$ python3 -q
>>> import numpy as np
>>> from numpy import linalg as LA
>>> np.set_printoptions(precision=4, suppress=True, linewidth=120)
>>> def tidy(a):
...     return np.round(a, 4) + 0
... 
>>> X = np.load("arr.npy")
>>> print(X)
[[1.    0.5   0.25  0.125]
 [0.5   1.    0.5   0.25 ]
 [0.25  0.5   1.    0.5  ]
 [0.125 0.25  0.5   1.   ]]
>>> print((X + X.T) / 2)
[[1.    0.5   0.25  0.125]
 [0.5   1.    0.5   0.25 ]
 [0.25  0.5   1.    0.5  ]
 [0.125 0.25  0.5   1.   ]]
>>> print(tidy(LA.det(X)))
0.4219
>>> print((X - X.T) / 2)
[[0. 0. 0. 0.]
 [0. 0. 0. 0.]
 [0. 0. 0. 0.]
 [0. 0. 0. 0.]]
>>> print(np.allclose(X, X.T))
True
>>> print(tidy(LA.matrix_power(X, 3)))
[[2.1719 2.3516 1.9727 1.3613]
 [2.3516 2.9688 2.7266 1.9727]
 [1.9727 2.7266 2.9688 2.3516]
 [1.3613 1.9727 2.3516 2.1719]]
>>> print(tidy(np.sort(np.abs(LA.eigvals(X)))))
[0.375  0.5394 1.     2.0856]
>>> vals, V = LA.eig(X)
>>> print(tidy(vals))
[2.0856 1.     0.5394 0.375 ]
>>> print(tidy(X @ V[:, 0] - vals[0] * V[:, 0]))
[0. 0. 0. 0.]
>>> print(tidy(np.sort(LA.eigvals(LA.inv(X)))))
[0.4795 1.     1.8539 2.6667]
>>> vec = np.ones(4)
>>> for _ in range(6):
...     vec = X @ vec
...     vec /= LA.norm(vec)
...     print(round(vec @ X @ vec, 4))
... 
2.084
2.0855
2.0856
2.0856
2.0856
2.0856
>>> print(tidy(LA.eigvalsh(X)[-1]))
2.0856
>>> low = LA.cholesky(X)
>>> print(tidy(low))
[[1.     0.     0.     0.    ]
 [0.5    0.866  0.     0.    ]
 [0.25   0.433  0.866  0.    ]
 [0.125  0.2165 0.433  0.866 ]]
>>> print(tidy(low @ low.T))
[[1.    0.5   0.25  0.125]
 [0.5   1.    0.5   0.25 ]
 [0.25  0.5   1.    0.5  ]
 [0.125 0.25  0.5   1.   ]]
>>> J = np.load("data.npy")
>>> print(J)
[[-0.7064 -0.1586  0.2543]
 [ 0.3095  0.3095  0.1096]
 [-0.8937 -0.9579 -0.7014]
 [-0.3799 -0.664  -0.4219]
 [-0.1586  0.      0.0699]
 [ 0.7779 -0.1586 -0.5227]
 [-0.9154 -0.9985 -0.9721]
 [-0.9881 -0.9579 -0.3627]
 [ 0.6169  0.4462  0.0599]
 [ 0.9545  0.9329  0.4542]
 [-0.9716 -0.9861 -0.7658]
 [ 0.9425  0.9579  0.6231]
 [-0.3095 -0.9217 -0.8041]
 [ 0.6411  0.7779  0.4462]
 [ 0.7616  0.7064  0.2449]
 [ 0.7779  0.9425  0.7259]]
>>> cov = np.cov(J, rowvar=False)
>>> print(tidy(cov))
[[0.5857 0.5437 0.307 ]
 [0.5437 0.6125 0.4015]
 [0.307  0.4015 0.3044]]
>>> print(tidy(LA.eigvalsh(cov)[::-1]))
[1.3781 0.1177 0.0067]
>>> print(tidy(np.polyfit(J[:, 0], J[:, 2], 1)))
[ 0.5241 -0.1127]
>>> print(tidy(np.corrcoef(J.T)))
[[1.     0.9078 0.7271]
 [0.9078 1.     0.93  ]
 [0.7271 0.93   1.    ]]
>>> print(tidy(np.corrcoef(J[:, 0], J[:, 2])[0, 1]))
0.7271
>>> print(np.argsort(-J.std(axis=0).round(6), kind="stable"))
[1 0 2]
>>> print(tidy(np.median(J, axis=0)))
[ 0.0754 -0.0793  0.0649]
>>> print(tidy(J.std(axis=0)))
[0.741  0.7578 0.5342]
>>> vals, V = LA.eigh(cov)
>>> vec = np.array([0, -1, 1])
>>> print((np.sign(V[:, -1].round(6)) == np.sign(V[0, -1].round(6))).astype(int))
[1 1 1]
>>> print(tidy(V * np.abs(vals) @ V.T))
[[0.5857 0.5437 0.307 ]
 [0.5437 0.6125 0.4015]
 [0.307  0.4015 0.3044]]
>>> print(tidy(vec @ cov @ vec))
0.1138
>>> arr = np.array([[-0.3, -0.8, -0.5],
...     [1.5, -0.3, 0.8],
...     [-0.2, -0.7, 1.8],
...     [-1.2, -0.7, -0.4],
...     [2.0, -0.9, 0.8],
...     [0.6, 0.0, -0.5],
...     [-0.8, -0.1, 0.1],
...     [0.0, -0.9, 0.1],
...     [1.1, 0.3, -0.4],
...     [-0.1, 1.4, 2.2]])
>>> arr[8] *= 5
>>> print(arr)
[[-0.3 -0.8 -0.5]
 [ 1.5 -0.3  0.8]
 [-0.2 -0.7  1.8]
 [-1.2 -0.7 -0.4]
 [ 2.  -0.9  0.8]
 [ 0.6  0.  -0.5]
 [-0.8 -0.1  0.1]
 [ 0.  -0.9  0.1]
 [ 5.5  1.5 -2. ]
 [-0.1  1.4  2.2]]
>>> cen = arr - arr.mean(axis=0)
>>> U, s, vt = LA.svd(cen, full_matrices=False)
>>> print(np.abs(vt[0]).argmax())
0
>>> print(LA.matrix_rank(cen))
3
>>> print((np.sign(U[:, 0]) == np.sign(U[0, 0])).astype(int))
[1 0 1 1 0 0 1 1 0 1]
>>> print(np.abs(U[:, 0]).argmax())
8
>>> print(np.searchsorted(np.cumsum(s ** 2) / (s ** 2).sum(), 0.9) + 1)
2
>>> print(tidy(vt[0] * np.sign(vt[0, np.abs(vt[0]).argmax()])))
[ 0.9044  0.2378 -0.3542]
>>> print(tidy((s ** 2).sum() ** 2 / (s ** 4).sum()))
1.7272
>>> print(tidy(s ** 2 / (s ** 2).sum()))
[0.7338 0.1833 0.0829]
>>> print(tidy(np.abs(vt[-1])))
[0.3429 0.8991 0.2719]
>>> cen = (arr - arr.mean(axis=0)) / arr.std(axis=0)
>>> print(cen.std(axis=0))
[1. 1. 1.]
>>> print(np.argwhere(np.abs(cen) > 2))
[[8 0]]
>>> b = LA.lstsq(np.delete(cen, 1, axis=1), cen[:, 1])[0]
>>> print(np.abs(b).argmax())
0
>>> print(tidy(b))
[0.5965 0.163 ]
>>> M2 = arr / LA.norm(arr, axis=1, keepdims=True)
>>> cov = M2 @ M2.T
>>> print((cov - 2 * np.eye(10)).round(6).argmax(axis=1))
[3 4 9 6 1 8 3 0 5 2]
>>> print(tidy(LA.norm(M2, axis=1)))
[1. 1. 1. 1. 1. 1. 1. 1. 1. 1.]
>>> blk = np.stack([arr, 2 * arr, arr[::-1]])
>>> print(tidy(blk.sum(axis=0)))
[[-1.  -1.   0.7]
 [10.   0.6  0.4]
 [-0.6 -3.   5.5]
 [-4.4 -2.2 -1.1]
 [ 6.6 -2.7  1.9]
 [ 3.8 -0.9 -0.7]
 [-3.6 -1.  -0.1]
 [-0.2 -3.4  2.1]
 [18.   4.2 -5.2]
 [-0.6  3.4  6.1]]
>>> print(LA.matrix_rank(blk))
[3 3 3]
>>> M = np.load("out1.npy")
>>> print(M)
[[-0.1456 -1.807   1.114 ]
 [ 0.3582  5.047  -3.3223]
 [ 0.1543  3.3875 -2.2481]
 [ 0.0631  1.8078 -1.0471]
 [ 0.3377  5.1486 -3.2806]
 [-0.0879 -1.7693  1.1568]
 [-0.3708 -5.0817  3.301 ]
 [-0.0559 -0.0105  0.0357]
 [-0.1656 -1.7208  1.0784]
 [-0.1677 -3.4403  2.2237]
 [ 0.3657  4.9822 -3.3025]
 [-0.0567 -1.7237  1.167 ]
 [ 0.2015  1.6805 -1.0724]
 [ 0.3155  3.3358 -2.1407]
 [-0.2913 -3.4069  2.1414]
 [-0.1466 -3.3987  2.2115]
 [-0.2023 -3.3883  2.1429]
 [ 0.181   3.3679 -2.1633]
 [-0.2296 -5.0505  3.3346]
 [ 0.2195  3.4637 -2.2679]
 [ 0.0438  0.0198  0.0685]
 [-0.2372 -5.1421  3.2571]
 [ 0.2748  5.084  -3.2743]
 [ 0.1165  1.6678 -1.0596]
 [ 0.0965  3.4577 -2.2204]]
>>> cen = M - M.mean(axis=0)
>>> V = LA.svd(cen)[2][:1]
>>> M2 = cen - cen @ V.T @ V
>>> print(LA.norm(M2, axis=1).round(6).argmax())
24
>>> print(tidy(M2.std(axis=0)))
[0.0595 0.0228 0.0356]
>>> print(tidy(np.cov(cen @ V.T, rowvar=False)))
18.0252
>>> print(tidy(LA.norm(M2) / LA.norm(cen)))
0.0176
>>> print(tidy((cen @ V.T).std(axis=0)))
[4.1598]
>>> cen = M - M.mean(axis=0)
>>> U, s, vt = LA.svd(cen, full_matrices=False)
>>> print(LA.matrix_rank(cen))
3
>>> print((np.sign(U[:, 0]) == np.sign(U[0, 0])).astype(int))
[1 0 0 0 0 1 1 1 1 1 0 1 0 0 1 1 1 0 1 0 1 1 0 0 0]
>>> print(np.abs(vt[0]).argmax())
1
>>> print(np.abs(U[:, 0]).argmax())
21
>>> print(tidy(s ** 2 / (s ** 2).sum()))
[0.9997 0.0002 0.0001]
>>> print(np.searchsorted(np.cumsum(s ** 2) / (s ** 2).sum(), 0.9) + 1)
1
>>> print(tidy(cen.mean(axis=0)))
[0. 0. 0.]
>>> print(tidy(np.abs(vt[-1])))
[0.1167 0.5442 0.8308]
>>> print(tidy((s ** 2).sum() ** 2 / (s ** 4).sum()))
1.0006
